$ ipython --no-banner

In [1]: import numpy as np

In [2]: np.set_printoptions(precision=3, suppress=True, linewidth=120)

In [3]: J = np.load("run6.npy")

In [4]: J
Out[4]: 
array([[0, 2, 0],
       [0, 0, 3],
       [4, 0, 0]])

In [5]: (J - J.T) / 2
Out[5]: 
array([[ 0. ,  1. , -2. ],
       [-1. ,  0. ,  1.5],
       [ 2. , -1.5,  0. ]])

In [6]: (J + J.T) / 2
Out[6]: 
array([[0. , 1. , 2. ],
       [1. , 0. , 1.5],
       [2. , 1.5, 0. ]])

In [7]: np.trace(J)
Out[7]: np.int64(0)

In [8]: np.sort(np.abs(np.linalg.eigvals(J)))
Out[8]: array([2.884, 2.884, 2.884])

In [9]: print(np.allclose(J @ J.T, J.T @ J))
False

In [10]: rng = np.random.default_rng(52231)

In [11]: labels = rng.permutation(3)

In [12]: print(labels)
[2 1 0]

In [13]: B = J[labels][:, labels]

In [14]: np.sort(np.abs(np.linalg.eigvals(B)))
Out[14]: array([2.884, 2.884, 2.884])

In [15]: round(np.linalg.det(B), 3), round(float(np.linalg.det(J[labels])), 3)
Out[15]: (np.float64(24.0), -24.0)

In [16]: B
Out[16]: 
array([[0, 0, 4],
       [3, 0, 0],
       [0, 2, 0]])

In [17]: np.diag(B)
Out[17]: array([0, 0, 0])

In [18]: B = np.linalg.inv(J)

In [19]: (np.abs(B) > 1e-9).astype(int)
Out[19]: 
array([[0, 0, 1],
       [1, 0, 0],
       [0, 1, 0]])

In [20]: round(np.linalg.det(J) * np.linalg.det(B), 3)
Out[20]: np.float64(1.0)

In [21]: round(np.linalg.cond(J), 3)
Out[21]: np.float64(2.0)

In [22]: J @ B
Out[22]: 
array([[1., 0., 0.],
       [0., 1., 0.],
       [0., 0., 1.]])

In [23]: np.linalg.inv(B)
Out[23]: 
array([[0., 2., 0.],
       [0., 0., 3.],
       [4., 0., 0.]])

In [24]: round(np.linalg.slogdet(J)[0], 3)
Out[24]: np.float64(1.0)

In [25]: J @ J.T
Out[25]: 
array([[ 4,  0,  0],
       [ 0,  9,  0],
       [ 0,  0, 16]])

In [26]: J.T @ J
Out[26]: 
array([[16,  0,  0],
       [ 0,  4,  0],
       [ 0,  0,  9]])

In [27]: np.abs(J).max()
Out[27]: np.int64(4)

In [28]: J.mean(axis=0)
Out[28]: array([1.333, 0.667, 1.   ])

In [29]: J.sum(axis=0)
Out[29]: array([4, 2, 3])

In [30]: np.linalg.svd(J, compute_uv=False)
Out[30]: array([4., 3., 2.])

In [31]: J - J[0]
Out[31]: 
array([[ 0,  0,  0],
       [ 0, -2,  3],
       [ 4, -2,  0]])

In [32]: J.shape
Out[32]: (3, 3)

In [33]: np.count_nonzero(J)
Out[33]: np.int64(3)

In [34]: W0 = np.load("m.npy")

In [35]: W0
Out[35]: 
array([[-55.219,  47.357, -15.611,  21.804,  -3.886],
       [-44.38 ,  38.396, -10.478,  18.965,  -2.476],
       [-41.266,  35.809,  -9.108,  18.101,  -2.137],
       [-39.341,  34.207,  -8.288,  17.554,  -1.944],
       [-30.437,  26.756,  -4.805,  14.872,  -1.235],
       [-12.581,  11.508,  -0.076,   8.264,  -0.977],
       [-11.149,  10.254,   0.099,   7.604,  -1.038],
       [ -6.443,   6.07 ,   0.322,   5.153,  -1.293],
       [ -2.868,   2.783,   0.048,   2.775,  -1.346],
       [ -0.599,   0.597,  -0.153,   0.704,  -0.654],
       [  0.492,  -0.489,   0.429,  -0.64 ,   1.002],
       [  1.281,  -1.205,   2.483,  -1.58 ,   4.205],
       [  1.99 ,  -1.721,   5.547,  -1.977,   8.006],
       [  2.363,  -1.968,   7.219,  -2.054,   9.903]])

In [36]: cov = np.cov(W0, rowvar=False)

In [37]: print(round(np.corrcoef(W0[:, 2], W0[:, 1])[0, 1], 3))
-0.957

In [38]: print(np.argsort(-W0.std(axis=0).round(6), kind="stable"))
[0 1 3 2 4]

In [39]: np.argwhere(np.triu(np.abs(np.corrcoef(W0.T)) > 0.8, 1))
Out[39]: 
array([[0, 1],
       [0, 2],
       [0, 3],
       [1, 2],
       [1, 3],
       [2, 3]])

In [40]: np.median(W0, axis=0)
Out[40]: array([-8.796,  8.162, -0.014,  6.379, -1.136])

In [41]: np.polyfit(W0[:, 2], W0[:, 1], 1)
Out[41]: array([-2.622,  8.821])

In [42]: cov.shape
Out[42]: (5, 5)

In [43]: np.round(np.linalg.eigvalsh(cov)[::-1], 3) + 0
Out[43]: array([857.039,  11.468,   2.923,   0.   ,   0.   ])

In [44]: O, _ = np.linalg.qr(np.array([[-1.4, -0.7, 1.1, 0.3, 1.1, 0.4],
    ...:     [-1.1, 0.2, 0.5, -0.7, -1.8, -2.3],
    ...:     [-1.7, 1.2, 0.2, -0.8, 1.0, -1.0],
    ...:     [-0.6, 0.3, -0.9, -0.7, 0.5, -1.2],
    ...:     [1.0, -0.9, 0.9, -0.1, 1.1, 2.9],
    ...:     [0.4, 0.7, -1.1, 0.0, 0.8, -0.6]]))

In [45]: vals = np.array([-2, -2, -3, 0, -1, -3])

In [46]: E = O @ np.diag(vals) @ O.T

In [47]: print(E)
[[-1.771 -0.607  0.198 -0.394 -0.224 -0.056]
 [-0.607 -1.47  -0.164  0.586  0.064 -0.646]
 [ 0.198 -0.164 -2.082  0.499  0.124  0.331]
 [-0.394  0.586  0.499 -1.824  1.085 -0.097]
 [-0.224  0.064  0.124  1.085 -1.349 -0.083]
 [-0.056 -0.646  0.331 -0.097 -0.083 -2.504]]

In [48]: E @ np.linalg.pinv(E) @ E
Out[48]: 
array([[-1.771, -0.607,  0.198, -0.394, -0.224, -0.056],
       [-0.607, -1.47 , -0.164,  0.586,  0.064, -0.646],
       [ 0.198, -0.164, -2.082,  0.499,  0.124,  0.331],
       [-0.394,  0.586,  0.499, -1.824,  1.085, -0.097],
       [-0.224,  0.064,  0.124,  1.085, -1.349, -0.083],
       [-0.056, -0.646,  0.331, -0.097, -0.083, -2.504]])

In [49]: np.abs(np.diag(np.linalg.qr(E)[1])) > 1e-9
Out[49]: array([ True,  True,  True,  True,  True, False])

In [50]: left, s, Vt = np.linalg.svd(E)

In [51]: np.argmax(s[:-1] / (s[1:] + 1e-6)) + 1
Out[51]: np.int64(5)

In [52]: B = left[:, :5] @ np.diag(s[:5]) @ Vt[:5]

In [53]: np.linalg.matrix_rank(B)
Out[53]: np.int64(5)

In [54]: round(np.linalg.norm(E - B, 2), 3), np.round(s[5], 3)
Out[54]: (np.float64(0.0), np.float64(0.0))

In [55]: B = np.array([[1, 3], [1, 3], [0, 5], [3, 2], [4, 0], [3, 0]])

In [56]: print(np.vstack([E, B.T]).shape)
(8, 6)

In [57]: print(np.linalg.matrix_rank(np.vstack([E, B.T])))
6

In [58]: np.linalg.matrix_rank(E @ B)
Out[58]: np.int64(2)

In [59]: np.einsum("ij,ij->i", E, E)
Out[59]: array([3.752, 3.322, 4.774, 5.26 , 3.073, 6.819])

In [60]: vals, evecs = np.linalg.eigh(E)

In [61]: (vals > 1e-8).sum(), (vals < -1e-8).sum()
Out[61]: (np.int64(0), np.int64(5))

In [62]: np.abs(evecs[:, -1])
Out[62]: array([0.341, 0.449, 0.083, 0.583, 0.563, 0.138])

In [63]: np.all(np.linalg.eigvalsh(E) > 0)
Out[63]: np.False_

In [64]: [round(float(np.linalg.det(E[:i, :i])), 2) + 0 for i in range(1, 7)]
Out[64]: [-1.77, 2.24, -4.51, 5.74, -0.69, 0.0]

In [65]: K = np.load("arr.npy")

In [66]: K
Out[66]: 
array([[ -6.061,  89.354,  15.247,  58.112,  85.523,  79.671],
       [ -6.184,  83.549,  13.614,  53.982,  80.088,  74.572],
       [ -6.323,  75.575,  11.418,  48.342,  72.627,  67.596],
       [ -6.441,  65.445,   8.72 ,  41.235,  63.155,  58.782],
       [ -6.481,  56.847,   6.526,  35.266,  55.12 ,  51.349],
       [ -5.313,  17.322,  -1.604,   9.036,  18.139,  17.792],
       [ -2.461,   1.646,  -1.903,   0.224,   2.862,   3.99 ],
       [ -1.638,   0.409,  -1.329,  -0.214,   1.369,   2.378],
       [ -0.761,  -0.094,  -0.625,  -0.23 ,   0.433,   1.046],
       [  0.427,   0.229,   0.33 ,   0.185,  -0.141,  -0.623],
       [  2.156,   2.039,   0.989,   0.612,  -0.78 ,  -5.02 ],
       [  2.54 ,   2.471,   0.675,   0.245,  -1.355,  -7.341],
       [  2.866,   2.615,  -0.217,  -0.811,  -2.617, -11.18 ],
       [  1.554,  -7.876, -13.906, -18.715, -21.456, -47.746]])

In [67]: left, s, Vt = np.linalg.svd(K)

In [68]: np.argmax(s[:-1] / (s[1:] + 1e-6)) + 1
Out[68]: np.int64(3)

In [69]: B = left[:, :3] @ np.diag(s[:3]) @ Vt[:3]

In [70]: np.linalg.matrix_rank(B)
Out[70]: np.int64(3)

In [71]: B
Out[71]: 
array([[ -6.061,  89.354,  15.247,  58.112,  85.523,  79.671],
       [ -6.184,  83.549,  13.614,  53.982,  80.088,  74.572],
       [ -6.323,  75.575,  11.418,  48.342,  72.627,  67.596],
       [ -6.441,  65.445,   8.72 ,  41.235,  63.155,  58.782],
       [ -6.481,  56.847,   6.526,  35.266,  55.12 ,  51.349],
       [ -5.313,  17.322,  -1.604,   9.036,  18.139,  17.792],
       [ -2.461,   1.646,  -1.903,   0.224,   2.862,   3.99 ],
       [ -1.638,   0.409,  -1.329,  -0.214,   1.369,   2.378],
       [ -0.761,  -0.094,  -0.625,  -0.23 ,   0.433,   1.046],
       [  0.427,   0.229,   0.33 ,   0.185,  -0.141,  -0.623],
       [  2.156,   2.039,   0.989,   0.612,  -0.78 ,  -5.02 ],
       [  2.54 ,   2.471,   0.675,   0.245,  -1.355,  -7.341],
       [  2.866,   2.615,  -0.217,  -0.811,  -2.617, -11.18 ],
       [  1.554,  -7.876, -13.906, -18.715, -21.456, -47.746]])

In [72]: labels = B[:, 2] > np.median(B[:, 2])

In [73]: f = B[labels].mean(axis=0) - B[~labels].mean(axis=0)

In [74]: np.round((((B - B.mean(axis=0)) @ f > 0) == labels).mean(), 3)
Out[74]: np.float64(0.857)

In [75]: round(np.trace(np.linalg.pinv(K) @ K), 3)
Out[75]: np.float64(3.0)

In [76]: K @ np.linalg.pinv(K) @ K
Out[76]: 
array([[ -6.061,  89.354,  15.247,  58.112,  85.523,  79.671],
       [ -6.184,  83.549,  13.614,  53.982,  80.088,  74.572],
       [ -6.323,  75.575,  11.418,  48.342,  72.627,  67.596],
       [ -6.441,  65.445,   8.72 ,  41.235,  63.155,  58.782],
       [ -6.481,  56.847,   6.526,  35.266,  55.12 ,  51.349],
       [ -5.313,  17.322,  -1.604,   9.036,  18.139,  17.792],
       [ -2.461,   1.646,  -1.903,   0.224,   2.862,   3.99 ],
       [ -1.638,   0.409,  -1.329,  -0.214,   1.369,   2.378],
       [ -0.761,  -0.094,  -0.625,  -0.23 ,   0.433,   1.046],
       [  0.427,   0.229,   0.33 ,   0.185,  -0.141,  -0.623],
       [  2.156,   2.039,   0.989,   0.612,  -0.78 ,  -5.02 ],
       [  2.54 ,   2.471,   0.675,   0.245,  -1.355,  -7.341],
       [  2.866,   2.615,  -0.217,  -0.811,  -2.617, -11.18 ],
       [  1.554,  -7.876, -13.906, -18.715, -21.456, -47.746]])

In [77]: dist = np.linalg.norm(K[:, None] - K[None], axis=-1)

In [78]: dist.shape
Out[78]: (14, 14)

In [79]: np.flatnonzero(dist[4] < dist.mean() / 2)
Out[79]: array([2, 3, 4])

In [80]: dist[:5, :5]
Out[80]: 
array([[ 0.   , 10.439, 24.741, 42.847, 58.149],
       [10.439,  0.   , 14.302, 32.409, 47.71 ],
       [24.741, 14.302,  0.   , 18.106, 33.409],
       [42.847, 32.409, 18.106,  0.   , 15.302],
       [58.149, 47.71 , 33.409, 15.302,  0.   ]])

In [81]: dist[4]
Out[81]: 
array([ 58.149,  47.71 ,  33.409,  15.302,   0.   ,  69.364,  96.624,  99.079, 100.535, 101.377, 103.017, 104.561,
       107.792, 152.542])

In [82]: np.linalg.matrix_rank(dist ** 2)
Out[82]: np.int64(5)

In [83]: dist[4].round(6).argsort(kind="stable")[:4]
Out[83]: array([4, 3, 2, 1])

In [84]: dist.mean(axis=1).argmax()
Out[84]: np.int64(0)

In [85]: B = J / np.linalg.norm(J, axis=1, keepdims=True)

In [86]: cov = B @ B.T

In [87]: (cov - 2 * np.eye(3)).round(6).argmax(axis=1)
Out[87]: array([1, 0, 0])

In [88]: print(np.degrees(np.arccos(np.clip(cov[2, 1], -1, 1))))
90.0

In [89]: X = np.load("data.npy")

In [90]: X
Out[90]: 
array([[  4.028, -11.922, -10.512, -18.101, -11.554,  -4.063,   4.734],
       [  3.456,  -9.518,  -8.591, -14.638,  -9.214,  -3.73 ,   3.919],
       [  3.372,  -9.2  ,  -8.338, -14.177,  -8.909,  -3.685,   3.803],
       [  2.758,  -7.113,  -6.681, -11.134,  -6.937,  -3.372,   2.975],
       [  2.215,  -5.555,  -5.443,  -8.829,  -5.502,  -3.106,   2.271],
       [  1.904,  -4.764,  -4.811,  -7.645,  -4.788,  -2.952,   1.881],
       [  1.472,  -3.769,  -4.006,  -6.136,  -3.904,  -2.723,   1.353],
       [  1.242,  -3.283,  -3.605,  -5.388,  -3.477,  -2.588,   1.081],
       [  1.101,  -2.999,  -3.367,  -4.947,  -3.228,  -2.5  ,   0.917],
       [ -0.042,  -0.155,  -0.255,  -0.26 ,  -0.252,  -0.254,  -0.091],
       [  0.605,   0.972,   1.68 ,   1.547,   1.778,   1.637,   0.959],
       [  6.203,   7.237,  11.339,  10.322,  13.424,   9.236,   8.254],
       [  6.883,   8.04 ,  12.474,  11.409,  14.848,  10.02 ,   9.1  ],
       [  7.055,   8.245,  12.761,  11.685,  15.209,  10.215,   9.313],
       [  7.968,   9.344,  14.293,  13.168,  17.14 ,  11.247,  10.443],
       [ 14.648,  17.907,  25.718,  24.626,  31.727,  18.435,  18.553],
       [ 15.115,  18.536,  26.533,  25.463,  32.775,  18.923,  19.114]])

In [91]: dist = np.linalg.norm(X[:, None] - X[None], axis=-1)

In [92]: dist[:5, :5]
Out[92]: 
array([[ 0.   ,  5.295,  5.997, 10.623, 14.11 ],
       [ 5.295,  0.   ,  0.702,  5.329,  8.819],
       [ 5.997,  0.702,  0.   ,  4.628,  8.118],
       [10.623,  5.329,  4.628,  0.   ,  3.492],
       [14.11 ,  8.819,  8.118,  3.492,  0.   ]])

In [93]: print(dist.mean(axis=1).argmax())
16

In [94]: print(dist[3])
[10.623  5.329  4.628  0.     3.492  5.283  7.564  8.696  9.363 16.721 20.145 40.053 42.582 43.223 46.665 72.862 74.751]

In [95]: np.unravel_index(dist.round(6).argmax(), dist.shape)
Out[95]: (np.int64(0), np.int64(16))

In [96]: np.flatnonzero(dist[3] < dist.mean() / 2)
Out[96]: array([0, 1, 2, 3, 4, 5, 6, 7, 8])

In [97]: print((dist + 1e9 * np.eye(17)).round(6).argmin(axis=1))
[ 1  2  1  4  5  4  7  8  7 10  9 12 13 12 13 16 15]

In [98]: print(dist.shape)
(17, 17)

In [99]: np.linalg.matrix_rank(dist ** 2)
Out[99]: np.int64(5)
